% python3 -q
>>> import numpy as np
>>> from numpy import linalg as LA
>>> np.set_printoptions(precision=3, suppress=True, linewidth=100)
>>> tidy = lambda a: np.round(a, 3) + 0
>>> M = np.load("block7.npy")
>>> print(M)
[[-3 -5  0  0  0  0]
 [-1 -1  0  0  0  0]
 [-4  2  0  0  0  0]
 [ 0  0 -3 -5  0  0]
 [ 0  0 -1 -1  0  0]
 [ 0  0 -4  2  0  0]
 [ 0  0  0  0 -3 -5]
 [ 0  0  0  0 -1 -1]
 [ 0  0  0  0 -4  2]]
>>> B = np.c_[M[:, :5] @ np.array([[-1, 2, 3, 4, -3],
...     [3, -5, -1, 4, -5],
...     [0, 0, 2, -2, -1],
...     [-4, 3, -4, 4, -2],
...     [-3, 3, -3, -3, 1]]), np.array([3, -3, 3, 1, 0, 2, 0, 2, 3])]
>>> print(B)
[[-12  19  -4 -32  34   3]
 [ -2   3  -2  -8   8  -3]
 [ 10 -18 -14  -8   2   3]
 [ 20 -15  14 -14  13   1]
 [  4  -3   2  -2   3   0]
 [ -8   6 -16  16   0   2]
 [  9  -9   9   9  -3   0]
 [  3  -3   3   3  -1   2]
 [ 12 -12  12  12  -4   3]]
>>> print(LA.matrix_rank(np.c_[M, B]))
7
>>> left, sigma, Vh = LA.svd(B, full_matrices=False)
>>> print(left.shape, sigma.shape, Vh.shape)
(9, 6) (6,) (6, 6)
>>> print(tidy(np.sqrt((sigma ** 2).sum())), tidy(LA.norm(B)))
79.881 79.881
>>> print(tidy(sigma))
[58.855 45.406 25.234 13.902  4.739  1.711]
>>> print(tidy(sigma / sigma[0]))
[1.    0.771 0.429 0.236 0.081 0.029]
>>> print(np.abs(left[:, 0]).round(6).argmax())
0
>>> print(tidy(left.T @ left))
[[1. 0. 0. 0. 0. 0.]
 [0. 1. 0. 0. 0. 0.]
 [0. 0. 1. 0. 0. 0.]
 [0. 0. 0. 1. 0. 0.]
 [0. 0. 0. 0. 1. 0.]
 [0. 0. 0. 0. 0. 1.]]
>>> proj = M @ LA.solve(M.T @ M, M.T)
>>> print(np.allclose(proj @ proj, proj))
True
